% python3 -q
>>> import numpy as np
>>> np.set_printoptions(precision=2, suppress=True, linewidth=120, sign=" ")
>>> mat = np.array([[5, 9, 4], [9, 9, 0], [8, -7, -6], [-5, 9, -5]])
>>> mat[-1] = mat[0] + 5 * mat[1]
>>> mat
array([[ 5,  9,  4],
       [ 9,  9,  0],
       [ 8, -7, -6],
       [50, 54,  4]])
>>> proj = mat @ np.linalg.solve(mat.T @ mat, mat.T)
>>> np.diag(proj)
array([ 0.96,  0.07,  1.  ,  0.96])
>>> np.round((np.eye(4) - proj) @ mat, 2) + 0
array([[ 0.,  0.,  0.],
       [ 0.,  0.,  0.],
       [ 0.,  0.,  0.],
       [ 0.,  0.,  0.]])
>>> np.allclose(proj @ proj, proj)
True
>>> proj @ mat[:, 0]
array([  5.,   9.,   8.,  50.])
>>> proj.round(2) + 0
array([[ 0.96, -0.19,  0.  ,  0.04],
       [-0.19,  0.07,  0.  ,  0.19],
       [ 0.  ,  0.  ,  1.  ,  0.  ],
       [ 0.04,  0.19,  0.  ,  0.96]])
>>> M2 = np.c_[mat[:, :2] @ np.array([[1, 1], [1, 1]]), np.array([4, 2, 5, 1])]
>>> M2
array([[  14,   14,    4],
       [  18,   18,    2],
       [   1,    1,    5],
       [ 104,  104,    1]])
>>> np.linalg.norm(np.linalg.qr(mat)[0].T @ M2, axis=0) ** 2 / ((M2 ** 2).sum(axis=0) + 1e-12)
array([ 1.  ,  1.  ,  0.86])
>>> np.round(np.linalg.norm(M2 - mat @ np.linalg.lstsq(mat, M2)[0], axis=0), 2) + 0
array([ 0. ,  0. ,  2.5])
>>> left, sig, Vt = np.linalg.svd(mat, full_matrices=False)
>>> print((sig > 1e-8).sum())
3
>>> np.round(left.T @ mat @ Vt.T, 2) + 0
array([[ 75.48,   0.  ,   0.  ],
       [  0.  ,  12.82,   0.  ],
       [  0.  ,   0.  ,   1.74]])
>>> np.abs(left[:, 0]).round(6).argmax()
np.int64(3)
>>> np.round(np.sqrt((sig ** 2).sum()), 2), np.round(np.linalg.norm(mat), 2)
(np.float64(76.58), np.float64(76.58))
>>> sig
array([ 75.48,  12.82,   1.74])
>>> np.abs(Vt[0])
array([ 0.68,  0.73,  0.06])
>>> data = np.loadtxt("x.csv", delimiter=",")
>>> print(data)
[[ 2. -1.  0.  0.  0.  0.]
 [-1. -2.  0.  0.  0.  0.]
 [ 3. -3.  0.  0.  0.  0.]
 [ 0.  0.  2. -1.  0.  0.]
 [ 0.  0. -1. -2.  0.  0.]
 [ 0.  0.  3. -3.  0.  0.]
 [ 0.  0.  0.  0.  2. -1.]
 [ 0.  0.  0.  0. -1. -2.]
 [ 0.  0.  0.  0.  3. -3.]]
>>> W = np.array([[0, 3, 1, 4, 2, 3],
...     [3, 5, 1, 3, 0, 2],
...     [2, 0, 3, 0, 0, 2],
...     [5, 3, 2, 3, 0, 5],
...     [2, 0, 0, 2, 4, 2],
...     [0, 3, 0, 2, 0, 2]])
>>> beta = np.array([0, -6, 9, 4, -5, 3])
>>> H = np.maximum(data @ W + beta, 0)
>>> print((H > 0).mean(axis=0))
[ 0.22  0.    1.    0.56  0.33  0.56]
>>> W2 = np.array([[-3, 0], [-1, 0], [-2, -1], [-1, -3], [2, 3], [-2, 3]])
>>> H @ W2
array([[-43., -16.],
       [-12.,  -6.],
       [-35.,  -9.],
       [-31., -10.],
       [ -4.,  -2.],
       [-24., -12.],
       [-40.,  -3.],
       [-18.,  -9.],
       [-32.,   9.]])
>>> (H @ W2).round(6).argmax(axis=1)
array([ 1,  1,  1,  1,  1,  1,  1,  1,  1])
>>> arr = np.loadtxt("sample7.csv", delimiter=",")
>>> arr
array([[  3.,   4.,   5.,   6.],
       [  7.,   8.,   9.,  10.],
       [ 11.,  12.,  13.,  14.],
       [ 15.,  16.,  17.,  18.],
       [ 19.,  20.,  21.,  22.]])
>>> left, sig, Vt = np.linalg.svd(arr)
>>> np.argmax(sig[:-1] / (sig[1:] + 1e-6)) + 1
np.int64(2)
>>> M2 = left[:, :2] @ np.diag(sig[:2]) @ Vt[:2]
>>> np.round(np.linalg.norm(arr - M2) / np.linalg.norm(arr), 2)
np.float64(0.0)
>>> np.linalg.matrix_rank(M2)
np.int64(2)
>>> round(float(np.abs(arr - M2).max()), 2)
0.0
>>> left, sig, Vt = np.linalg.svd(arr)
>>> V = Vt[:(sig > 1e-8).sum()]
>>> rng = np.random.default_rng(265997)
>>> x0 = arr[2] + -2 * arr[0] + rng.integers(2) * np.eye(4)[3]
>>> x0
array([ 5.,  4.,  3.,  3.])
>>> round(float(np.linalg.norm(x0 - V.T @ V @ x0)), 2)
0.55
>>> np.allclose(V.T @ V @ x0, x0)
False
>>> np.argsort(-np.linalg.norm(arr, axis=0).round(6), kind="stable")[:3]
array([ 3,  2,  1])
>>> print(np.linalg.matrix_rank(arr, rtol=0.1))
1
>>> np.linalg.cond(arr) > 100
np.True_
>>> print(round(float(np.linalg.norm(arr, 2) / np.linalg.norm(arr)), 2))
1.0
>>> [round(float(x), 2) for x in np.linalg.svd(arr, compute_uv=False)[:3]]
[61.53, 2.06, 0.0]
>>> r = np.linalg.matrix_rank(arr)
>>> r
np.int64(2)
>>> N = np.linalg.svd(arr)[2][r:].T
>>> N @ N.T
array([[ 0.3, -0.4, -0.1,  0.2],
       [-0.4,  0.7, -0.2, -0.1],
       [-0.1, -0.2,  0.7, -0.4],
       [ 0.2, -0.1, -0.4,  0.3]])
>>> [int(np.linalg.matrix_rank(arr[:, :j + 1])) for j in range(4)]
[1, 2, 2, 2]
>>> np.round(arr @ N, 2) + 0
array([[ 0.,  0.],
       [ 0.,  0.],
       [ 0.,  0.],
       [ 0.,  0.],
       [ 0.,  0.]])
>>> print(N.shape)
(4, 2)
>>> np.allclose(arr @ N, 0)
True
>>> arr @ np.linalg.pinv(arr) @ arr
array([[  3.,   4.,   5.,   6.],
       [  7.,   8.,   9.,  10.],
       [ 11.,  12.,  13.,  14.],
       [ 15.,  16.,  17.,  18.],
       [ 19.,  20.,  21.,  22.]])
>>> print(np.unique(arr.round(6), axis=0).shape)
(5, 4)
>>> K = np.load("layer12.npy")
>>> K
array([[ 0,  2,  3],
       [ 2,  2,  0],
       [ 0,  2,  3]])
>>> np.round(np.poly(K), 2) + 0
array([ 1., -5.,  2.,  0.])
>>> round(np.linalg.det(K[::-1]), 2)
np.float64(0.0)
>>> print(np.round(np.linalg.eigvals(K).sum().real, 2))
5.0
>>> J = np.load("data.npy")
>>> print(J)
[[ 1 -2]
 [ 0 -2]]
>>> W = np.array([[1, -3, 0, -1], [-3, -2, -2, 3]])
>>> beta = np.array([1, 3, 0, 3])
>>> H = np.maximum(J @ W + beta, 0)
>>> H
array([[ 8,  4,  4,  0],
       [ 7,  7,  4,  0]])
>>> (H > 0).mean(axis=0)
array([ 1.,  1.,  1.,  0.])
>>> W2 = np.array([[1, 0, 3], [0, 0, 2], [0, 0, 1], [3, 2, 3]])
>>> print(W @ W2)
[[-2 -2 -6]
 [ 6  6 -6]]
>>> H @ W2
array([[  8,   0,  36],
       [  7,   0,  39]])
>>> f = np.array([1, 2])
>>> M2 = J + np.outer(f, np.eye(2)[0])
>>> np.linalg.matrix_rank(M2 - J)
np.int64(1)
>>> W0 = np.load("mat.npy")
>>> print(W0)
[[ 2.05  1.29 -1.41 -1.07]
 [-1.4   0.24 -2.48  0.9 ]
 [-1.51  2.26  0.69 -1.07]
 [-0.75 -1.47 -0.6  -2.43]]
>>> O, V = np.linalg.qr(W0[:, :1])[0], np.linalg.qr(W0[:, 1:])[0]
>>> sig = np.linalg.svd(O.T @ V, compute_uv=False)
>>> print(sig.round(2) + 0)
[ 0.]
>>> np.round(np.linalg.norm(O @ O.T - V @ V.T, 2), 2)
np.float64(1.0)
>>> M2 = W0 / np.sqrt((W0 ** 2).mean(axis=1, keepdims=True))
>>> np.linalg.norm(M2, axis=1)
array([ 2.,  2.,  2.,  2.])
>>> print(M2[3])
[-0.5  -0.98 -0.4  -1.62]
>>> np.linalg.matrix_rank(W0 - W0.mean(axis=1, keepdims=True))
np.int64(3)
>>> proj = np.triu(np.array([[7, -2, 2, -3], [7, 0, 1, 0], [-2, 6, 5, -9], [-7, -2, 2, 8]]), 1) + np.eye(4)
>>> M2 = proj @ W0 @ np.linalg.inv(proj)
>>> print(np.linalg.matrix_rank(M2))
4
>>> print(proj @ W0 - W0 @ proj)
[[  2.05  12.53   2.75  -3.22]
 [ -1.51  -0.54   3.24 -27.62]
 [  6.79  10.19   6.15  23.55]
 [  0.    -1.51   2.98  -7.66]]
>>> X = np.array([[-4.06, -0.45, -3.66, 4.67],
...     [-3.02, -0.16, -3.04, 6.03],
...     [-4.48, -0.99, -0.39, -0.8],
...     [-3.12, -1.47, -1.34, 1.31],
...     [-4.09, 0.37, -1.79, 3.9],
...     [-5.27, -0.34, -2.57, 4.72],
...     [-4.02, -1.4, 0.81, 0.93],
...     [-3.45, 0.48, -2.95, 4.97],
...     [-4.75, -0.89, -3.14, 4.27],
...     [-2.82, -3.92, 1.89, 2.5],
...     [-3.56, 0.02, 1.2, 0.93],
...     [-4.44, -0.59, -3.55, 4.19]])
>>> Xc = (X - X.mean(axis=0)) / X.std(axis=0)
>>> Xc.std(axis=0)
array([ 1.,  1.,  1.,  1.])
>>> beta = np.linalg.lstsq(np.delete(Xc, 0, axis=1), Xc[:, 0])[0]
>>> np.abs(beta).argmax()
np.int64(1)
>>> ang = np.radians(72)
>>> r_ = np.eye(4)
>>> r_[2, 2] = r_[1, 1] = np.cos(ang)
>>> r_[2, 1], r_[1, 2] = -np.sin(ang), np.sin(ang)
>>> r_
array([[ 1.  ,  0.  ,  0.  ,  0.  ],
       [ 0.  ,  0.31,  0.95,  0.  ],
       [ 0.  , -0.95,  0.31,  0.  ],
       [ 0.  ,  0.  ,  0.  ,  1.  ]])
>>> M2 = X @ r_.T
>>> np.abs(M2 - X).max(axis=0)
array([ 0.  ,  4.51,  3.02,  0.  ])
>>> round(np.linalg.det(r_), 2), round(float(np.trace(r_)), 2)
(np.float64(1.0), 2.62)
